% ipython --no-banner

In [1]: import numpy as np

In [2]: np.set_printoptions(suppress=True, linewidth=200)

In [3]: M = np.loadtxt("mat.csv", delimiter=",")

In [4]: M
Out[4]: 
array([[79.9, 60.1, 39.6, 60.6],
       [80.2, 59.8, 39. , 59.6],
       [78.2, 59.5, 40.4, 60.5],
       [81.2, 59.2, 39.5, 59.7],
       [78.9, 59.9, 38.7, 60. ],
       [80.2, 59.1, 39.9, 59.2],
       [80.5, 59.1, 39.8, 61. ],
       [80.2, 58.7, 39.7, 59.7],
       [79.2, 60. , 41.3, 60.7],
       [80.9, 59. , 40. , 60.8],
       [81.4, 59.4, 40.1, 59.6],
       [79.4, 59.9, 39.4, 61.3],
       [79.9, 58.7, 37.5, 60.1],
       [80.5, 60.4, 39.6, 58.4],
       [80.4, 60.1, 39.9, 59.9],
       [80.9, 60. , 39.4, 57.8],
       [80.4, 62.4, 39.3, 60.9],
       [79.3, 60.2, 40.6, 58.5],
       [79.4, 59.3, 41.2, 60.7],
       [79.1, 60.4, 39.4, 60.6],
       [79.8, 60.7, 39.5, 59.6],
       [81.2, 59.5, 39.1, 60.7],
       [80.3, 60.5, 39.8, 59.7],
       [80.7, 60.6, 37.8, 59.1]])

In [5]: gram = np.cov(M, rowvar=False)

In [6]: np.argsort(-M.std(axis=0).round(6), kind="stable")
Out[6]: array([3, 2, 0, 1])

In [7]: gram.shape
Out[7]: (4, 4)

In [8]: np.round(np.linalg.eigvalsh(gram)[::-1], 1)
Out[8]: array([1. , 0.7, 0.7, 0.5])

In [9]: np.round(np.corrcoef(M.T), 1)
Out[9]: 
array([[ 1. , -0.1, -0.2, -0.3],
       [-0.1,  1. , -0.1, -0.1],
       [-0.2, -0.1,  1. ,  0.1],
       [-0.3, -0.1,  0.1,  1. ]])

In [10]: print(np.argwhere(np.triu(np.abs(np.corrcoef(M.T)) > 0.8, 1)))
[]

In [11]: x = np.array([1, 0, 2, 1])

In [12]: target = M @ x

In [13]: np.round(np.linalg.pinv(M) @ M, 1) + 0
Out[13]: 
array([[1., 0., 0., 0.],
       [0., 1., 0., 0.],
       [0., 0., 1., 0.],
       [0., 0., 0., 1.]])

In [14]: np.round(np.linalg.solve(M.T @ M, M.T @ target), 1) + 0
Out[14]: array([1., 0., 2., 1.])

In [15]: rng = np.random.default_rng(179248)

In [16]: target = target + 0.1 * rng.normal(size=24)

In [17]: print(target.round(1))
[219.6 217.9 219.4 219.9 216.3 219.2 221.2 219.2 222.5 221.7 221.1 219.3 214.9 218.2 220.2 217.2 220.1 218.9 222.4 218.5 218.4 220.  219.5 215.5]

In [18]: b, *_ = np.linalg.lstsq(M, target)

In [19]: round(np.linalg.norm(target - M @ b), 1)
Out[19]: np.float64(0.5)

In [20]: Y = np.array([[-3, 3], [-1, 2], [-3, 3], [-1, 0]])

In [21]: np.linalg.matrix_rank(M @ Y)
Out[21]: np.int64(2)

In [22]: print(np.linalg.matrix_rank(np.vstack([M, Y.T])))
4

In [23]: np.vstack([M, Y.T]).shape
Out[23]: (26, 4)

In [24]: x = np.array([7, -9, 0, -5])

In [25]: np.linalg.norm(M @ x) <= np.linalg.norm(M, 2) * np.linalg.norm(x) + 1e-9
Out[25]: np.True_

In [26]: M @ np.eye(4)[2]
Out[26]: array([39.6, 39. , 40.4, 39.5, 38.7, 39.9, 39.8, 39.7, 41.3, 40. , 40.1, 39.4, 37.5, 39.6, 39.9, 39.4, 39.3, 40.6, 41.2, 39.4, 39.5, 39.1, 39.8, 37.8])

In [27]: F = np.load("a.npy")

In [28]: F
Out[28]: 
array([[ 2,  0,  2,  0,  0],
       [ 1,  0,  1,  0,  1],
       [ 1,  1,  2,  2,  0],
       [ 0,  1,  2,  2,  0],
       [-1,  0, -1,  0, -3]])

In [29]: # rank 4

In [30]: np.einsum("ii->", F)
Out[30]: np.int64(3)

In [31]: np.round(np.poly(F), 1) + 0
Out[31]: array([  1.,  -3., -13.,  20.,  12.,   0.])

In [32]: print(np.kron(np.eye(2, dtype=int), F))
[[ 2  0  2  0  0  0  0  0  0  0]
 [ 1  0  1  0  1  0  0  0  0  0]
 [ 1  1  2  2  0  0  0  0  0  0]
 [ 0  1  2  2  0  0  0  0  0  0]
 [-1  0 -1  0 -3  0  0  0  0  0]
 [ 0  0  0  0  0  2  0  2  0  0]
 [ 0  0  0  0  0  1  0  1  0  1]
 [ 0  0  0  0  0  1  1  2  2  0]
 [ 0  0  0  0  0  0  1  2  2  0]
 [ 0  0  0  0  0 -1  0 -1  0 -3]]

In [33]: print(round(np.linalg.eigvals(F).sum().real, 1))
3.0

In [34]: round(float(np.linalg.det(2 * F)), 1), round(float(np.linalg.det(F)), 1)
Out[34]: (0.0, 0.0)

In [35]: print(round(float(np.linalg.det(F.T)), 1))
0.0

In [36]: U, sv, vt = np.linalg.svd(F)

In [37]: evecs = vt[:(sv > 1e-8).sum()]

In [38]: x = F[1] + 4 * F[2] + rng.integers(2) * np.eye(5)[0]

In [39]: print(x)
[5. 4. 9. 8. 1.]

In [40]: np.round(np.linalg.norm(x - evecs.T @ evecs @ x), 1)
Out[40]: np.float64(0.0)

In [41]: np.allclose(evecs.T @ evecs @ x, x)
Out[41]: True

In [42]: np.linalg.matrix_rank(np.vstack([F, x]))
Out[42]: np.int64(4)

In [43]: U, sv, vt = np.linalg.svd(F)

In [44]: np.argmax(sv[:-1] / (sv[1:] + 1e-6)) + 1
Out[44]: np.int64(4)

In [45]: Y = U[:, :4] @ np.diag(sv[:4]) @ vt[:4]

In [46]: np.round(np.abs(F - Y).max(), 1)
Out[46]: np.float64(0.0)

In [47]: np.linalg.matrix_rank(F, rtol=0.05)
Out[47]: np.int64(4)

In [48]: round(float(np.linalg.norm(F - Y) / np.linalg.norm(F)), 1)
Out[48]: 0.0

In [49]: Y.round(1) + 0
Out[49]: 
array([[ 2.,  0.,  2.,  0.,  0.],
       [ 1.,  0.,  1.,  0.,  1.],
       [ 1.,  1.,  2.,  2.,  0.],
       [ 0.,  1.,  2.,  2.,  0.],
       [-1.,  0., -1.,  0., -3.]])

In [50]: print(F.mean(axis=0))
[ 0.6  0.4  1.2  0.8 -0.4]

In [51]: F.sum(axis=1)
Out[51]: array([ 4,  3,  6,  5, -5])

In [52]: F - F[0]
Out[52]: 
array([[ 0,  0,  0,  0,  0],
       [-1,  0, -1,  0,  1],
       [-1,  1,  0,  2,  0],
       [-2,  1,  0,  2,  0],
       [-3,  0, -3,  0, -3]])

In [53]: u, g = F[3], F[4]

In [54]: print(u @ g)
-2

In [55]: pr = (u @ g) / (u @ u) * u

In [56]: np.outer(u, g)
Out[56]: 
array([[ 0,  0,  0,  0,  0],
       [-1,  0, -1,  0, -3],
       [-2,  0, -2,  0, -6],
       [-2,  0, -2,  0, -6],
       [ 0,  0,  0,  0,  0]])

In [57]: np.linalg.matrix_rank(np.outer(u, g))
Out[57]: np.int64(1)

In [58]: np.round(np.linalg.norm(u + g) ** 2 + np.linalg.norm(u - g) ** 2, 1)
Out[58]: np.float64(40.0)

In [59]: E = np.load("block4.npy")

In [60]: E
Out[60]: 
array([[ 0.,  0.,  0.],
       [ 0.,  0., -2.],
       [ 0., -2.,  0.]])

In [61]: np.flatnonzero(np.linalg.matrix_power((E != 0) + (E.T != 0) + np.eye(3), 3)[0])
Out[61]: array([0])

In [62]: [round(float(np.linalg.det(E[:i, :i])), 2) + 0 for i in range(1, 4)]
Out[62]: [0.0, 0.0, 0.0]

In [63]: print(np.all(np.linalg.eigvalsh(E) > 0))
False

In [64]: U, sv, vt = np.linalg.svd(E)

In [65]: print(np.argmax(sv[:-1] / (sv[1:] + 1e-6)) + 1)
2

In [66]: Y = U[:, :2] @ np.diag(sv[:2]) @ vt[:2]

In [67]: np.round(np.linalg.norm(E - Y) / np.linalg.norm(E), 1)
Out[67]: np.float64(0.0)

In [68]: np.abs(E - Y).max()
Out[68]: np.float64(0.0)

In [69]: mat = np.array([[3, 3, 3, 3, 3],
    ...:     [3, 6, 6, 6, 6],
    ...:     [3, 6, 9, 9, 9],
    ...:     [3, 6, 9, 12, 12],
    ...:     [3, 6, 9, 12, 15]])

In [70]: mat
Out[70]: 
array([[ 3,  3,  3,  3,  3],
       [ 3,  6,  6,  6,  6],
       [ 3,  6,  9,  9,  9],
       [ 3,  6,  9, 12, 12],
       [ 3,  6,  9, 12, 15]])

In [71]: proj = np.triu(np.array([[0, 1, 1, 1, 3],
    ...:     [3, 1, 3, 2, 2],
    ...:     [1, 3, 3, 3, 0],
    ...:     [1, 2, 0, 1, 3],
    ...:     [2, 1, 1, 2, 2]]), 1) + np.eye(5)

In [72]: Y = proj @ mat @ np.linalg.inv(proj)

In [73]: proj @ mat - mat @ proj
Out[73]: 
array([[ 18.,  33.,  39.,  45.,  48.],
       [ 21.,  39.,  42.,  42.,  42.],
       [  9.,  15.,   6.,  -6., -12.],
       [  9.,  15.,   6.,  -6., -12.],
       [  0.,  -3., -21., -42., -57.]])

In [74]: print(Y)
[[  21.   18.  -21.   72. -240.]
 [  24.   24.  -27.   90. -303.]
 [  12.   12.  -12.   45. -150.]
 [  12.   12.  -12.   48. -147.]
 [   3.    3.   -3.   12.  -36.]]

In [75]: np.trace(Y), np.trace(mat)
Out[75]: (np.float64(45.0), np.int64(45))

In [76]: print(round(np.linalg.det(Y), 1))
243.0

In [77]: np.trace(mat)
Out[77]: np.int64(45)

In [78]: print(round(float(np.abs(np.linalg.eigvals(mat)).max()), 1))
37.0

In [79]: x = np.array([2, 1, -1, 0, 0])

In [80]: target = mat @ x

In [81]: b, lr = np.zeros(5), 1 / np.linalg.norm(mat, 2) ** 2

In [82]: for i in range(60):
    ...:     b -= lr * mat.T @ (mat @ b - target)
    ...:     if i % 10 == 0: print(i, round(np.linalg.norm(mat @ b - target), 1))
    ...: 
0 6.1
10 5.6
20 5.1
30 4.7
40 4.3
50 4.0

In [83]: np.round(np.linalg.cond(mat), 1)
Out[83]: np.float64(45.5)

In [84]: x = np.ones(5)

In [85]: for _ in range(4):
    ...:     x = mat @ x
    ...:     x /= np.linalg.norm(x)
    ...:     print(round(x @ mat @ x, 1))
    ...: 
37.0
37.0
37.0
37.0

In [86]: round(np.linalg.eigvalsh(mat)[-1], 1)
Out[86]: np.float64(37.0)

In [87]: Y = np.linalg.inv(mat)

In [88]: round(np.linalg.cond(mat), 1)
Out[88]: np.float64(45.5)

In [89]: round(float(np.linalg.det(mat) * np.linalg.det(Y)), 1)
Out[89]: 1.0

In [90]: np.round(mat @ Y, 1) + 0
Out[90]: 
array([[1., 0., 0., 0., 0.],
       [0., 1., 0., 0., 0.],
       [0., 0., 1., 0., 0.],
       [0., 0., 0., 1., 0.],
       [0., 0., 0., 0., 1.]])

In [91]: np.allclose(Y, mat.T)
Out[91]: False
